>>> import numpy as np
>>> from numpy import linalg as LA
>>> np.set_printoptions(precision=3, suppress=True, linewidth=120)
>>> mat = np.array([[0, 2, 0, 0, 0, 0, 0, 2, 0, 1],
...     [0, 0, 0, 0, 0, 0, 0, 0, 0, 0],
...     [0, 0, 0, 0, 0, 0, 0, 2, 0, 1],
...     [0, 0, 0, 1, 0, 0, 0, 0, 0, 0]])
>>> # column 2 repeats column 0
>>> r = LA.matrix_rank(mat)
>>> print(r)
3
>>> ns = LA.svd(mat)[2][r:].T
>>> print([int(LA.matrix_rank(np.delete(mat, i, axis=0))) for i in range(4)])
[2, 3, 2, 2]
>>> print(np.round(np.trace(LA.pinv(mat) @ mat), 3))
3.0
>>> print(np.abs(np.diag(LA.qr(mat)[1])) > 1e-9)
[False False False  True]
>>> print(np.unique(mat.round(6), axis=0).shape)
(4, 10)
>>> print(LA.lstsq(mat[:-1].T, mat[-1])[2])
2
>>> print(np.allclose(mat[:-1].T @ LA.lstsq(mat[:-1].T, mat[-1])[0], mat[-1]))
False
>>> def softmax(z):
...     e = np.exp(z - z.max(axis=-1, keepdims=True))
...     return e / e.sum(axis=-1, keepdims=True)
... 
>>> print(softmax(mat[0] + 2))
[0.041 0.302 0.041 0.041 0.041 0.041 0.041 0.302 0.041 0.111]
>>> att = mat @ mat.T / np.sqrt(10)
>>> print(softmax(att).round(6).argmax(axis=1))
[0 0 0 3]
>>> print(softmax(att + np.triu(np.full(att.shape, -np.inf), 1)))
[[1.    0.    0.    0.   ]
 [0.5   0.5   0.    0.   ]
 [0.453 0.093 0.453 0.   ]
 [0.229 0.229 0.229 0.314]]
>>> G = mat.T @ mat
>>> print(LA.matrix_rank(G))
3
>>> print(np.allclose(G, G.T))
True
>>> print(np.diag(G))
[0 4 0 1 0 0 0 8 0 2]
>>> print(G)
[[0 0 0 0 0 0 0 0 0 0]
 [0 4 0 0 0 0 0 4 0 2]
 [0 0 0 0 0 0 0 0 0 0]
 [0 0 0 1 0 0 0 0 0 0]
 [0 0 0 0 0 0 0 0 0 0]
 [0 0 0 0 0 0 0 0 0 0]
 [0 0 0 0 0 0 0 0 0 0]
 [0 4 0 0 0 0 0 8 0 4]
 [0 0 0 0 0 0 0 0 0 0]
 [0 2 0 0 0 0 0 4 0 2]]
>>> print(np.trace(G), (mat ** 2).sum())
15 15
>>> K = np.array([[3, 0, 0, 0, 0],
...     [3, 3, 0, 0, 0],
...     [1, 1, 2, 0, 0],
...     [0, 1, 3, 0, 0],
...     [1, 3, 3, 1, 3]])
>>> # triangular, det is the product of the diagonal
>>> U, sv, Vh = LA.svd(mat, full_matrices=False)
>>> print(round(np.sqrt((sv ** 2).sum()), 3), round(LA.norm(mat), 3))
3.873 3.873
>>> print(np.allclose(U * sv @ Vh, mat))
True
>>> print(np.round(Vh @ Vh.T, 3) + 0)
[[1. 0. 0. 0.]
 [0. 1. 0. 0.]
 [0. 0. 1. 0.]
 [0. 0. 0. 1.]]
>>> print(np.cumsum(sv ** 2) / np.sum(sv ** 2))
[0.826 0.933 1.    1.   ]
>>> print(sv / sv[0])
[1.    0.361 0.284 0.   ]
>>> U, sv, Vh = LA.svd(K)
>>> print(sv.round(3) + 0)
[6.864 4.127 2.292 1.614 0.   ]
>>> A2 = U[:, :4] @ np.diag(sv[:4]) @ Vh[:4]
>>> print(round(float(LA.norm(K - A2, 2)), 3), round(sv[4], 3))
0.0 0.0
>>> print(LA.matrix_rank(A2))
4
>>> print(np.round(np.abs(K - A2).max(), 3))
0.0
>>> print(LA.matrix_rank(K, rtol=0.05))
4
>>> print(np.allclose(K[:-1].T @ LA.lstsq(K[:-1].T, K[-1])[0], K[-1]))
False
>>> print(np.round(K @ LA.pinv(K) @ K, 3) + 0)
[[3. 0. 0. 0. 0.]
 [3. 3. 0. 0. 0.]
 [1. 1. 2. 0. 0.]
 [0. 1. 3. 0. 0.]
 [1. 3. 3. 1. 3.]]
>>> print(np.unique(K.round(6), axis=0).shape)
(5, 5)
>>> print(LA.lstsq(K[:-1].T, K[-1])[2])
3
>>> print(np.abs(np.diag(LA.qr(K)[1])) > 1e-9)
[ True  True  True  True False]
>>> x0 = np.array([1, 0, 2, 3, 2])
>>> print(K @ np.eye(5)[2])
[0. 0. 2. 3. 3.]
>>> print(K @ (2 * x0))
[ 6  6 10 12 32]
>>> print(K * x0)
[[3 0 0 0 0]
 [3 0 0 0 0]
 [1 0 4 0 0]
 [0 0 6 0 0]
 [1 0 6 3 6]]
>>> print(np.sign((K @ x0).round(6)))
[1 1 1 1 1]
>>> M = np.load("layer16.npy")
>>> print(M)
[[ 0 -1  0 -2]
 [ 2 -2  4 -4]
 [ 0 -4  0 -4]
 [ 8 -8  8 -8]]
>>> W = np.array([[2, 0], [0, 3], [-2, 0], [2, 1]])
>>> beta = np.array([0, 1])
>>> H = np.maximum(M @ W + beta, 0)
>>> print((H > 0).mean(axis=0))
[0. 0.]
>>> print(H)
[[0 0]
 [0 0]
 [0 0]
 [0 0]]
>>> print((H > 0).astype(int))
[[0 0]
 [0 0]
 [0 0]
 [0 0]]
>>> basis = np.array([[-1, -4, 6], [7, 8, 1]])
>>> print((H @ basis).round(6).argmax(axis=1))
[0 0 0 0]
>>> print(W @ basis)
[[ -2  -8  12]
 [ 21  24   3]
 [  2   8 -12]
 [  5   0  13]]
>>> print(H @ basis)
[[0 0 0]
 [0 0 0]
 [0 0 0]
 [0 0 0]]
>>> print(M.ravel(order="F"))
[ 0  2  0  8 -1 -2 -4 -8  0  4  0  8 -2 -4 -4 -8]
>>> T = M.reshape(4, 2, -1)
>>> print(T[:, 0])
[[ 0 -1]
 [ 2 -2]
 [ 0 -4]
 [ 8 -8]]
>>> print(np.swapaxes(T, 1, 2)[1])
[[ 2  4]
 [-2 -4]]
>>> print(T.sum(axis=1))
[[  0  -3]
 [  6  -6]
 [  0  -8]
 [ 16 -16]]
>>> print(np.einsum("ihd,jhd->hij", T, T).shape)
(2, 4, 4)
>>> x0 = np.array([-2, -2, 1, -1])
>>> a = np.maximum(M @ x0, 0)
>>> print(M * (a > 1e-9)[:, None])
[[ 0 -1  0 -2]
 [ 2 -2  4 -4]
 [ 0 -4  0 -4]
 [ 8 -8  8 -8]]
>>> print(np.maximum(M @ x0, 0) - np.maximum(-M @ x0, 0))
[ 4  8 12 16]
>>> print(a)
[ 4  8 12 16]
>>> W0 = np.loadtxt("data.csv", delimiter=",")
>>> print(W0)
[[-8.295 -0.617 -3.368  1.132 -3.654 -1.404  1.693]
 [-3.524 -1.653  4.826  3.829  3.893 -5.369 -1.709]
 [ 3.046 -1.609  3.174 -0.486 -6.317  5.359  3.032]
 [-4.885 -6.479  4.514 -0.483 -2.887 -2.153  0.764]
 [-3.773 -4.587  1.403 -5.845 -0.612  3.917  3.587]
 [-3.142  5.543 -3.104 -1.15  -2.744  6.225  1.471]
 [-2.008 -6.946 -4.157  1.875 -2.854  3.868 -1.954]
 [-1.368 -4.65   5.753 -1.749 -2.712 -3.916 -4.202]
 [ 2.766  3.462  6.321 -2.693 -2.871 -3.891  3.128]
 [ 2.111 -4.813 -5.567  4.504 -4.132 -1.921 -0.583]
 [-0.145  4.532 -3.469 -0.509 -2.51   7.681 -1.361]
 [-6.062  1.257 -3.544  3.217  0.395  4.805  3.939]
 [-7.583 -2.818 -3.713  0.319 -2.256 -1.143 -3.778]
 [-3.336 -1.096  1.799 -6.16   2.282  0.079 -6.424]
 [ 4.006  5.101 -2.758 -5.809  0.03   3.168  2.56 ]
 [-9.31   2.135  0.174  0.77   0.792 -1.379  2.368]
 [-1.524  2.839 -8.748  0.9    0.529 -2.691 -2.181]
 [-1.344  0.375 -6.28   4.096 -4.22  -4.099 -2.69 ]
 [-4.608 -3.604 -3.828 -0.894 -6.269 -3.252 -0.677]
 [-2.813 -1.913  0.182 -4.245  4.769  1.937  6.624]
 [ 5.321  4.472  4.152  1.62  -1.903 -2.071  4.89 ]
 [ 1.592  1.442  0.824  1.546  0.856  0.517  9.556]
 [-0.13   1.283  0.991  5.147 -1.266 -4.614  6.926]
 [-0.759 -3.846  2.565 -2.079  1.475  8.458 -0.135]
 [-2.758 -2.007  7.275  3.752  3.035  3.305  1.105]
 [-0.673 -3.592 -1.187  5.027  7.174  2.02   2.101]
 [ 4.233 -0.208 -2.946 -4.92  -1.636  3.236  6.   ]]
>>> Ac = (W0 - W0.mean(axis=0)) / W0.std(axis=0)
>>> print(Ac.std(axis=0))
[1. 1. 1. 1. 1. 1. 1.]
>>> print(np.argwhere(np.abs(Ac) > 2))
[[13  6]
 [15  0]
 [16  2]
 [21  6]
 [23  5]
 [25  4]]
>>> beta = LA.lstsq(np.delete(Ac, 4, axis=1), Ac[:, 4])[0]
>>> print(np.abs(beta).argmax())
2
>>> print(round(float(1 - np.var(Ac[:, 4] - np.delete(Ac, 4, axis=1) @ beta)), 3))
0.125
>>> A2 = np.array([[5, -1], [-5, -5], [0, -3], [1, 4], [-2, -1], [3, 2], [-2, 3]])
>>> print(np.einsum("ij->j", W0))
[-44.965 -17.997  -8.716   0.712 -23.613  16.672  34.05 ]
>>> print(np.vstack([W0, A2.T]).shape)
(29, 7)
>>> F = np.load("m.npy")
>>> print(F)
[[ 2  2  2  2  2  2  2]
 [ 2  4  4  4  4  4  4]
 [ 2  4  6  6  6  6  6]
 [ 2  4  6  8  8  8  8]
 [ 2  4  6  8 10 10 10]
 [ 2  4  6  8 10 12 12]
 [ 2  4  6  8 10 12 14]]
>>> f = np.array([0, -2])
>>> print(np.array([np.convolve(row, f, "same") for row in F]))
[[  0  -4  -4  -4  -4  -4  -4]
 [  0  -4  -8  -8  -8  -8  -8]
 [  0  -4  -8 -12 -12 -12 -12]
 [  0  -4  -8 -12 -16 -16 -16]
 [  0  -4  -8 -12 -16 -20 -20]
 [  0  -4  -8 -12 -16 -20 -24]
 [  0  -4  -8 -12 -16 -20 -24]]
>>> print(np.convolve(F[3], f))
[  0  -4  -8 -12 -16 -16 -16 -16]
>>> print(np.cross(F[3, :3], F[2, :3]))
[0 0 0]
>>> x0 = np.array([-3, -2, -1, 2, 2, 3, -3])
>>> rhs = F @ x0
>>> print(rhs)
[-4 -2  4 12 16 16 10]
>>> print(LA.solve(F, F[:, 0]))
[1. 0. 0. 0. 0. 0. 0.]
>>> evals, V = LA.eigh(F)
>>> x0 = np.array([1, 2, 1, 2, 1, 1, 0])
>>> print(LA.eigvalsh(F[1:, 1:]))
[ 0.534  0.655  0.951  1.75   4.858 45.252]
>>> print((np.sign(V[:, -1].round(6)) == np.sign(V[0, -1].round(6))).astype(int))
[1 1 1 1 1 1 1]
